>>> import numpy as np
>>> np.set_printoptions(suppress=True, linewidth=160)
>>> u = np.array([2, 2, 2, 2])
>>> X = 2 * np.eye(4) + np.outer(u, u)
>>> X
array([[6., 4., 4., 4.],
       [4., 6., 4., 4.],
       [4., 4., 6., 4.],
       [4., 4., 4., 6.]])
>>> X @ np.ones(4)
array([18., 18., 18., 18.])
>>> F = np.load("run8.npy")
>>> F
array([[0., 0., 0.],
       [0., 0., 2.],
       [0., 2., 0.]])
>>> np.abs(np.diag(np.linalg.qr(F)[1])) > 1e-9
array([False,  True,  True])
>>> np.round(F @ np.linalg.pinv(F) @ F, 1)
array([[0., 0., 0.],
       [0., 0., 2.],
       [0., 2., 0.]])
>>> np.linalg.lstsq(F[:-1].T, F[-1])[2]
np.int32(1)
>>> np.round(np.trace(np.linalg.pinv(F) @ F), 1)
np.float64(2.0)
>>> np.round(np.linalg.svd(F, compute_uv=False), 1)
array([2., 2., 0.])
>>> np.round(np.linalg.norm(F, axis=0), 1)
array([0., 2., 2.])
>>> A = np.loadtxt("mat.csv", delimiter=",")
>>> A
array([[ 3. ,  0. ,  0.1, -0.1],
       [ 0. ,  2.2, -0.5, -0.4],
       [ 0.1, -0.5,  1.2,  0.2],
       [-0.1, -0.4,  0.2,  2.6]])
>>> # equal to its transpose
>>> evals, V = np.linalg.eig(A)
>>> np.round(np.sort(np.linalg.eigvals(np.linalg.inv(A))), 1)
array([0.3, 0.3, 0.5, 1. ])
>>> np.round(np.sort(np.linalg.eigvals(A @ A)), 1)
array([1. , 4.2, 8.6, 9.3])
>>> np.round(np.sort(np.linalg.eigvals(A.T)), 1)
array([1. , 2. , 2.9, 3. ])
>>> Uu, s, Vh = np.linalg.svd(F)
>>> V = Vh[:(s > 1e-8).sum()]
>>> rng = np.random.default_rng(87728)
>>> x = F[1] + -1 * F[0] + rng.integers(2) * np.eye(3)[0]
>>> x
array([0., 0., 2.])
>>> np.diag(V.T @ V)
array([0., 1., 1.])
>>> np.linalg.matrix_rank(np.vstack([F, x]))
np.int64(2)
>>> round(float(np.linalg.norm(x - V.T @ V @ x)), 1)
0.0
>>> evals, V = np.linalg.eigh(A)
>>> np.round(np.linalg.svd(A, compute_uv=False), 1)
array([3. , 2.9, 2. , 1. ])
>>> np.round(np.linalg.eigvalsh(A @ A), 1)
array([1. , 4.2, 8.6, 9.3])
>>> evals.round(1)
array([1. , 2. , 2.9, 3. ])
>>> np.round(np.linalg.eigvalsh(A + 3 * np.eye(4)), 1)
array([4. , 5. , 5.9, 6. ])
>>> (evals > 1e-8).sum(), (evals < -1e-8).sum()
(np.int64(4), np.int64(0))
>>> np.round(V.T @ V, 1) + 0
array([[1., 0., 0., 0.],
       [0., 1., 0., 0.],
       [0., 0., 1., 0.],
       [0., 0., 0., 1.]])
>>> W0 = np.loadtxt("dump.csv", delimiter=",")
>>> W0.round(1) + 0
array([[1. , 0.2, 0. , 0. , 0. , 0. ],
       [0.2, 1. , 0.2, 0. , 0. , 0. ],
       [0. , 0.2, 1. , 0.2, 0. , 0. ],
       [0. , 0. , 0.2, 1. , 0.2, 0. ],
       [0. , 0. , 0. , 0.2, 1. , 0.2],
       [0. , 0. , 0. , 0. , 0.2, 1. ]])
>>> # equal to its transpose
>>> u = np.array([3, 0])
>>> np.round(np.array([np.convolve(row, u, "same") for row in W0]), 1) + 0
array([[3. , 0.6, 0.1, 0. , 0. , 0. ],
       [0.6, 3. , 0.6, 0.1, 0. , 0. ],
       [0.1, 0.6, 3. , 0.6, 0.1, 0. ],
       [0. , 0.1, 0.6, 3. , 0.6, 0.1],
       [0. , 0. , 0.1, 0.6, 3. , 0.6],
       [0. , 0. , 0. , 0.1, 0.6, 3. ]])
>>> np.round(np.polyval(u, W0[0]), 1) + 0
array([3. , 0.6, 0.1, 0. , 0. , 0. ])
>>> np.round(np.convolve(W0[0], u), 1) + 0
array([3. , 0.6, 0.1, 0. , 0. , 0. , 0. ])
>>> Lm = np.linalg.cholesky(W0)
>>> np.round(np.diag(Lm) ** 2, 1)
array([1., 1., 1., 1., 1., 1.])
>>> np.round(W0 / np.sqrt(np.outer(np.diag(W0), np.diag(W0))), 1) + 0
array([[1. , 0.2, 0. , 0. , 0. , 0. ],
       [0.2, 1. , 0.2, 0. , 0. , 0. ],
       [0. , 0.2, 1. , 0.2, 0. , 0. ],
       [0. , 0. , 0.2, 1. , 0.2, 0. ],
       [0. , 0. , 0. , 0.2, 1. , 0.2],
       [0. , 0. , 0. , 0. , 0.2, 1. ]])
>>> u = np.array([2, 3, 0, -1, 1, -2])
>>> B = W0 + np.outer(u, np.eye(6)[5])
>>> round(np.linalg.det(B) / np.linalg.det(W0), 1), round(1 + np.linalg.solve(W0, u)[5], 1)
(np.float64(-1.3), np.float64(-1.3))
>>> np.linalg.matrix_rank(B - W0)
np.int64(1)
>>> x = np.ones(4)
>>> for _ in range(5):
...     x = A @ x
...     x /= np.linalg.norm(x)
...     print(round(x @ A @ x, 1))
... 
2.5
2.7
2.9
2.9
2.9
>>> x.round(1)
array([ 0.9, -0.1,  0.1,  0.3])
>>> evals, V = np.linalg.eigh(W0)
>>> np.round(np.abs(V[:, -1]), 1)
array([0.3, 0.4, 0.5, 0.5, 0.4, 0.3])
>>> np.round(V.T @ V, 1) + 0
array([[1., 0., 0., 0., 0., 0.],
       [0., 1., 0., 0., 0., 0.],
       [0., 0., 1., 0., 0., 0.],
       [0., 0., 0., 1., 0., 0.],
       [0., 0., 0., 0., 1., 0.],
       [0., 0., 0., 0., 0., 1.]])
>>> np.round(V.T @ W0 @ V, 1) + 0
array([[0.7, 0. , 0. , 0. , 0. , 0. ],
       [0. , 0.8, 0. , 0. , 0. , 0. ],
       [0. , 0. , 0.9, 0. , 0. , 0. ],
       [0. , 0. , 0. , 1. , 0. , 0. ],
       [0. , 0. , 0. , 0. , 1.2, 0. ],
       [0. , 0. , 0. , 0. , 0. , 1.4]])
>>> evals.round(1)
array([0.7, 0.8, 0.9, 1. , 1.2, 1.4])
>>> np.round(np.linalg.svd(W0, compute_uv=False), 1)
array([1.4, 1.2, 1. , 0.9, 0.8, 0.7])
>>> M = np.load("block6.npy")
>>> M
array([[-1, -1, -1, -1, -1, -1],
       [ 3, -3,  3, -3,  3, -3],
       [ 1, -3,  1, -3,  1, -3],
       [-1, -1, -1, -1, -1, -1],
       [ 3, -3,  3, -3,  3, -3],
       [ 1, -3,  1, -3,  1, -3]])
>>> np.allclose(M, M.T)
False
>>> np.round(np.sort(np.abs(np.linalg.eigvals(M))), 1) + 0
array([0., 0., 0., 0., 0., 4.])
>>> (M + M.T) / 2
array([[-1.,  1.,  0., -1.,  1.,  0.],
       [ 1., -3.,  0., -2.,  0., -3.],
       [ 0.,  0.,  1., -2.,  2., -1.],
       [-1., -2., -2., -1., -2., -2.],
       [ 1.,  0.,  2., -2.,  3., -1.],
       [ 0., -3., -1., -2., -1., -3.]])
>>> M @ M
array([[-6, 14, -6, 14, -6, 14],
       [ 0,  0,  0,  0,  0,  0],
       [-6, 14, -6, 14, -6, 14],
       [-6, 14, -6, 14, -6, 14],
       [ 0,  0,  0,  0,  0,  0],
       [-6, 14, -6, 14, -6, 14]])
>>> round(np.linalg.det(M), 1)
np.float64(0.0)
>>> x = np.array([1, 2, 2, 3, 1, 2])
>>> (M * x).sum(axis=1)
array([-11,  -9, -17, -11,  -9, -17])
>>> M @ np.eye(6)[3]
array([-1., -3., -3., -1., -3., -3.])
>>> (M @ x).argmax()
np.int64(1)
>>> M @ np.ones(6)
array([-6.,  0., -6., -6.,  0., -6.])
>>> M.ravel(order="F")
array([-1,  3,  1, -1,  3,  1, -1, -3, -3, -1, -3, -3, -1,  3,  1, -1,  3,  1, -1, -3, -3, -1, -3, -3, -1,  3,  1, -1,  3,  1, -1, -3, -3, -1, -3, -3])
>>> M.reshape(-1, 2)
array([[-1, -1],
       [-1, -1],
       [-1, -1],
       [ 3, -3],
       [ 3, -3],
       [ 3, -3],
       [ 1, -3],
       [ 1, -3],
       [ 1, -3],
       [-1, -1],
       [-1, -1],
       [-1, -1],
       [ 3, -3],
       [ 3, -3],
       [ 3, -3],
       [ 1, -3],
       [ 1, -3],
       [ 1, -3]])
>>> T = M.reshape(6, 2, -1)
>>> T[:, 0]
array([[-1, -1, -1],
       [ 3, -3,  3],
       [ 1, -3,  1],
       [-1, -1, -1],
       [ 3, -3,  3],
       [ 1, -3,  1]])
>>> np.einsum("ihd,jhd->hij", T, T).shape
(2, 6, 6)
>>> np.swapaxes(T, 1, 2)[3]
array([[-1, -1],
       [-1, -1],
       [-1, -1]])
>>> T.sum(axis=1)
array([[-2, -2, -2],
       [ 0,  0,  0],
       [-2, -2, -2],
       [-2, -2, -2],
       [ 0,  0,  0],
       [-2, -2, -2]])
>>> rank = np.linalg.matrix_rank(M)
>>> rank
np.int64(2)
>>> ns = np.linalg.svd(M)[2][rank:].T
>>> [int(np.linalg.matrix_rank(M[:i])) for i in range(1, len(M) + 1)]
[1, 2, 2, 2, 2, 2]
>>> [int(np.linalg.matrix_rank(np.delete(M, i, axis=0))) for i in range(6)]
[2, 2, 2, 2, 2, 2]
>>> np.round(M @ ns, 1) + 0
array([[0., 0., 0., 0.],
       [0., 0., 0., 0.],
       [0., 0., 0., 0.],
       [0., 0., 0., 0.],
       [0., 0., 0., 0.],
       [0., 0., 0., 0.]])
>>> ns.shape
(6, 4)
>>> np.allclose(M @ ns, 0)
True
>>> E = np.array([[3, 2, 3, -1, 2, -2, -1],
...     [1, -1, 2, 1, 2, 2, 1],
...     [-1, -1, 0, 0, 1, 1, 1],
...     [0, -1, 2, 0, -2, 0, -3],
...     [-2, -1, -1, -1, -2, 2, 0]])
>>> E
array([[ 3,  2,  3, -1,  2, -2, -1],
       [ 1, -1,  2,  1,  2,  2,  1],
       [-1, -1,  0,  0,  1,  1,  1],
       [ 0, -1,  2,  0, -2,  0, -3],
       [-2, -1, -1, -1, -2,  2,  0]])
>>> T = np.stack([E, 4 * E, E[::-1]])
>>> np.einsum("bij,cij->bc", T, T)
array([[  86,  344,  -35],
       [ 344, 1376, -140],
       [ -35, -140,   86]])
>>> B = np.array([[1, 2], [1, -3], [-3, -2]])
>>> np.vstack([F, B.T]).shape
(5, 3)
>>> np.einsum("ik,kj->ij", F, B)
array([[ 0.,  0.],
       [-6., -4.],
       [ 2., -6.]])
>>> B.T @ F.T
array([[ 0., -6.,  2.],
       [ 0., -4., -6.]])
>>> np.linalg.matrix_rank(np.vstack([F, B.T]))
np.int64(3)
>>> np.einsum("ij,ij->i", F, F)
array([0., 4., 4.])
>>> np.einsum("ij->j", F)
array([0., 2., 2.])
>>> B = np.array([[5, 4, 5, 1, 3, 0]])
>>> K = np.block([[np.zeros((1, 1)), B], [B.T, np.zeros((6, 6))]])
>>> K
array([[0., 5., 4., 5., 1., 3., 0.],
       [5., 0., 0., 0., 0., 0., 0.],
       [4., 0., 0., 0., 0., 0., 0.],
       [5., 0., 0., 0., 0., 0., 0.],
       [1., 0., 0., 0., 0., 0., 0.],
       [3., 0., 0., 0., 0., 0., 0.],
       [0., 0., 0., 0., 0., 0., 0.]])
>>> def softmax(z):
...     e = np.exp(z - z.max(axis=-1, keepdims=True))
...     return e / e.sum(axis=-1, keepdims=True)
... 
>>> np.round(softmax(K[6] + -3), 1)
array([0.1, 0.1, 0.1, 0.1, 0.1, 0.1, 0.1])
>>> np.round(softmax(10 * K[6]), 1)
array([0.1, 0.1, 0.1, 0.1, 0.1, 0.1, 0.1])
>>> np.round(softmax(K).sum(axis=1), 1)
array([1., 1., 1., 1., 1., 1., 1.])
>>> np.round(softmax(K[6]), 1)
array([0.1, 0.1, 0.1, 0.1, 0.1, 0.1, 0.1])
>>> att = K @ K.T / np.sqrt(7)
>>> np.round(softmax(att), 1) + 0
array([[1. , 0. , 0. , 0. , 0. , 0. , 0. ],
       [0. , 0.5, 0.1, 0.5, 0. , 0. , 0. ],
       [0. , 0.4, 0.1, 0.4, 0. , 0. , 0. ],
       [0. , 0.5, 0.1, 0.5, 0. , 0. , 0. ],
       [0. , 0.3, 0.2, 0.3, 0.1, 0.1, 0. ],
       [0. , 0.4, 0.1, 0.4, 0. , 0. , 0. ],
       [0.1, 0.1, 0.1, 0.1, 0.1, 0.1, 0.1]])
>>> softmax(att).round(6).argmax(axis=1)
array([0, 1, 1, 1, 1, 1, 0])
>>> np.round(softmax(att)[6] @ K, 1)
array([2.6, 0.7, 0.6, 0.7, 0.1, 0.4, 0. ])
>>> np.round(softmax(att + np.triu(np.full(att.shape, -np.inf), 1)), 1) + 0
array([[1. , 0. , 0. , 0. , 0. , 0. , 0. ],
       [0. , 1. , 0. , 0. , 0. , 0. , 0. ],
       [0. , 0.8, 0.2, 0. , 0. , 0. , 0. ],
       [0. , 0.5, 0.1, 0.5, 0. , 0. , 0. ],
       [0. , 0.3, 0.2, 0.3, 0.1, 0. , 0. ],
       [0. , 0.4, 0.1, 0.4, 0. , 0. , 0. ],
       [0.1, 0.1, 0.1, 0.1, 0.1, 0.1, 0.1]])
